% python3 -q
>>> import numpy as np
>>> np.set_printoptions(suppress=True, linewidth=100)
>>> def rd(a):
...     return np.round(a, 2) + 0
... 
>>> F = np.load("test2.npy")
>>> print(F)
[[ 0  1  2  2  2  2 -2  2  0]
 [-1  2  1  1 -2  2  2  0 -2]
 [ 0  1  2  2  2  2 -2  2  0]
 [ 0 -1 -1 -2 -1  0 -2  2  2]
 [ 0 -1 -2  0 -2  2 -2 -1  1]
 [ 2 -1  1  1  0  0  0  2  1]
 [ 2  1  2  2  0  2  0 -2  1]]
>>> Y = np.array([[1, -2],
...     [-1, 0],
...     [2, -1],
...     [1, -1],
...     [-1, -3],
...     [1, 2],
...     [-2, 0],
...     [-2, 3],
...     [-3, -3]])
>>> print(np.vstack([F, Y.T]).shape)
(9, 9)
>>> print(Y.T @ F.T)
[[  5   6   5  -8   4  -1  10]
 [  0  16   0   6   6  -3 -13]]
>>> print(np.einsum("ij->j", F))
[ 3  2  5  6 -1 10 -6  5  3]
>>> left, sig, Vt = np.linalg.svd(F)
>>> V = Vt[:(sig > 1e-8).sum()]
>>> rng = np.random.default_rng(61)
>>> x = F[6] + 4 * F[5] + rng.integers(2) * np.eye(9)[6]
>>> print(x)
[10. -3.  6.  6.  0.  2.  0.  6.  5.]
>>> print(np.allclose(V.T @ V @ x, x))
True
>>> print(np.linalg.matrix_rank(np.vstack([F, x])))
6
>>> x = np.array([0, -3, -1, 1, -1, -3, -2, 2, 3])
>>> print(F @ np.ones(9))
[ 9.  3.  9. -3. -5.  6.  8.]
>>> print(np.sign((F @ x).round(6)))
[-1 -1 -1  1  1  1 -1]
>>> print(np.einsum("ij,j->i", F, x))
[ -3 -20  -3  17   6  10 -10]
>>> print(np.linalg.norm(F @ x) <= np.linalg.norm(F, 2) * np.linalg.norm(x) + 1e-9)
True
>>> print(F @ np.eye(9)[7])
[ 2.  0.  2.  2. -1.  2. -2.]
>>> print((F * x).sum(axis=1))
[ -3 -20  -3  17   6  10 -10]
>>> rk = np.linalg.matrix_rank(F)
>>> print(rk)
6
>>> N = np.linalg.svd(F)[2][rk:].T
>>> print([int(np.linalg.matrix_rank(F[:, :j + 1])) for j in range(9)])
[1, 2, 3, 4, 5, 6, 6, 6, 6]
>>> print(np.allclose(F @ N, 0))
True
>>> print([int(np.linalg.matrix_rank(np.delete(F, i, axis=0))) for i in range(7)])
[6, 5, 6, 5, 5, 5, 5]
>>> print(np.linalg.matrix_rank(F.T @ F), np.linalg.matrix_rank(F @ F.T))
6 6
>>> f = np.array([0, -1])
>>> print(np.convolve(F[1], f))
[ 0  1 -2 -1 -1  2 -2 -2  0  2]
>>> print(np.cross(F[1, :3], F[4, :3]))
[-3 -2  1]
>>> print(np.polyval(f, F[1]))
[-1 -1 -1 -1 -1 -1 -1 -1 -1]
>>> K = np.load("dump.npy")
>>> print(K)
[[41 -2 -2 -1  2  1 -2 -1  1]
 [-2 10  1 -1 -1 -2  1  0  0]
 [ 0 -2  9 -1 -2  1 -1  1 -1]
 [-1 -2 -1  1 -2  0  0 -2  1]
 [ 0  1  1  0 51 -2 -2  0 -2]
 [-1  1 -1  1  2 48 -1 -1  0]
 [-1  2  1 -1  1  0 30  0  2]
 [-1  1  0 -1  2  0 -1 50  0]
 [ 2  1  2 -1  1  1 -1 -1 12]]
>>> w1 = np.array([[3, 0],
...     [3, 2],
...     [-1, 3],
...     [1, 0],
...     [-2, 0],
...     [2, 0],
...     [1, -3],
...     [2, -3],
...     [0, -3]])
>>> b = np.array([1, 2])
>>> H = np.maximum(K @ w1 + b, 0)
>>> print((H > 0).astype(int))
[[1 0]
 [1 1]
 [0 1]
 [0 0]
 [0 1]
 [1 1]
 [1 0]
 [1 0]
 [1 0]]
>>> W2 = np.array([[0, 2], [0, 1]])
>>> print((H @ W2).round(6).argmax(axis=1))
[1 1 1 0 1 1 1 1 1]
>>> def softmax(z):
...     e = np.exp(z - z.max(axis=-1, keepdims=True))
...     return e / e.sum(axis=-1, keepdims=True)
... 
>>> print(rd(softmax(K[3])))
[0.04 0.02 0.04 0.32 0.02 0.12 0.12 0.02 0.32]
>>> S = K @ K.T / np.sqrt(9)
>>> print(rd(softmax(S)[3] @ K))
[-0.92 -1.91 -0.91  0.95 -1.91  0.19  0.   -1.97  1.27]
